$ python -q
>>> import numpy as np
>>> np.set_printoptions(precision=3, suppress=True, linewidth=160)
>>> E = np.array([[2.0, 2.0, 1.0, 0.0],
...     [0.0, 2.0, 0.0, 0.0],
...     [1.0, 1.0, 0.0, 0.0],
...     [0.0, 0.0, 0.0, -2.0]])
>>> # 2 blocks once reordered
>>> def softmax(z):
...     e = np.exp(z - z.max(axis=-1, keepdims=True))
...     return e / e.sum(axis=-1, keepdims=True)
... 
>>> softmax(E).sum(axis=1)
array([1., 1., 1., 1.])
>>> np.round(softmax(10 * E[3]), 3) + 0
array([0.333, 0.333, 0.333, 0.   ])
>>> S = E @ E.T / np.sqrt(4)
>>> softmax(S + np.triu(np.full(S.shape, -np.inf), 1))
array([[1.   , 0.   , 0.   , 0.   ],
       [0.5  , 0.5  , 0.   , 0.   ],
       [0.576, 0.212, 0.212, 0.   ],
       [0.096, 0.096, 0.096, 0.711]])
>>> round(float(np.linalg.det(E.T)), 3)
4.0
>>> round(float(np.linalg.eigvals(E).sum().real), 3)
2.0
>>> round(np.linalg.det(E[::-1]), 3)
np.float64(4.0)
>>> np.kron(np.eye(2, dtype=int), E)
array([[ 2.,  2.,  1.,  0.,  0.,  0.,  0.,  0.],
       [ 0.,  2.,  0.,  0.,  0.,  0.,  0.,  0.],
       [ 1.,  1.,  0.,  0.,  0.,  0.,  0.,  0.],
       [ 0.,  0.,  0., -2.,  0.,  0.,  0., -0.],
       [ 0.,  0.,  0.,  0.,  2.,  2.,  1.,  0.],
       [ 0.,  0.,  0.,  0.,  0.,  2.,  0.,  0.],
       [ 0.,  0.,  0.,  0.,  1.,  1.,  0.,  0.],
       [ 0.,  0.,  0., -0.,  0.,  0.,  0., -2.]])
>>> print(np.poly(E))
[ 1. -2. -5.  8.  4.]
>>> m1 = np.tanh(np.array([[0.0, 0.6],
...     [-0.1, -1.0],
...     [1.6, -0.6],
...     [0.9, 0.2],
...     [-0.4, -0.3],
...     [0.4, -1.0],
...     [-0.8, -0.3],
...     [1.5, 0.7],
...     [-0.2, -1.5],
...     [-1.6, -1.2],
...     [-0.4, 0.8],
...     [1.1, -1.9],
...     [1.2, -1.2],
...     [-0.9, 1.7],
...     [0.8, 1.0],
...     [0.5, -2.1]]) @ np.array([[-0.3, 0.6, -0.1], [-0.2, 1.1, -0.8]]))
>>> m1
array([[-0.119,  0.578, -0.446],
       [ 0.226, -0.821,  0.67 ],
       [-0.345,  0.291,  0.31 ],
       [-0.3  ,  0.641, -0.245],
       [ 0.178, -0.515,  0.273],
       [ 0.08 , -0.696,  0.641],
       [ 0.291, -0.67 ,  0.31 ],
       [-0.53 ,  0.932, -0.611],
       [ 0.345, -0.944,  0.84 ],
       [ 0.617, -0.979,  0.808],
       [-0.04 ,  0.565, -0.537],
       [ 0.05 , -0.892,  0.887],
       [-0.119, -0.537,  0.686],
       [-0.07 ,  0.869, -0.854],
       [-0.414,  0.919, -0.706],
       [ 0.264, -0.965,  0.926]])
>>> f = np.array([2, 2])
>>> print(np.polyval(f, m1[13]))
[1.86  3.738 0.292]
>>> np.correlate(m1[13], m1[9], "full")
array([-0.056,  0.77 , -1.584,  1.372, -0.527])
>>> print(np.convolve(m1[13], f))
[-0.14   1.599  0.031 -1.708]
>>> B = np.c_[m1[:, :1] @ np.array([[1]]), np.array([-2, -3, 1, 0, 3, -1, 0, 3, -3, 3, -1, 2, -3, -2, 3, -1])]
>>> B
array([[-0.119, -2.   ],
       [ 0.226, -3.   ],
       [-0.345,  1.   ],
       [-0.3  ,  0.   ],
       [ 0.178,  3.   ],
       [ 0.08 , -1.   ],
       [ 0.291,  0.   ],
       [-0.53 ,  3.   ],
       [ 0.345, -3.   ],
       [ 0.617,  3.   ],
       [-0.04 , -1.   ],
       [ 0.05 ,  2.   ],
       [-0.119, -3.   ],
       [-0.07 , -2.   ],
       [-0.414,  3.   ],
       [ 0.264, -1.   ]])
>>> np.round(np.linalg.lstsq(m1, B[:, 0])[0], 3) + 0
array([1., 0., 0.])
>>> np.linalg.norm(np.linalg.qr(m1)[0].T @ B, axis=0) ** 2 / ((B ** 2).sum(axis=0) + 1e-12)
array([1.   , 0.038])
>>> np.linalg.matrix_rank(np.c_[m1, B])
np.int64(4)
>>> print(np.round(np.linalg.norm(B - m1 @ np.linalg.lstsq(m1, B)[0], axis=0), 3) + 0)
[0.   8.72]
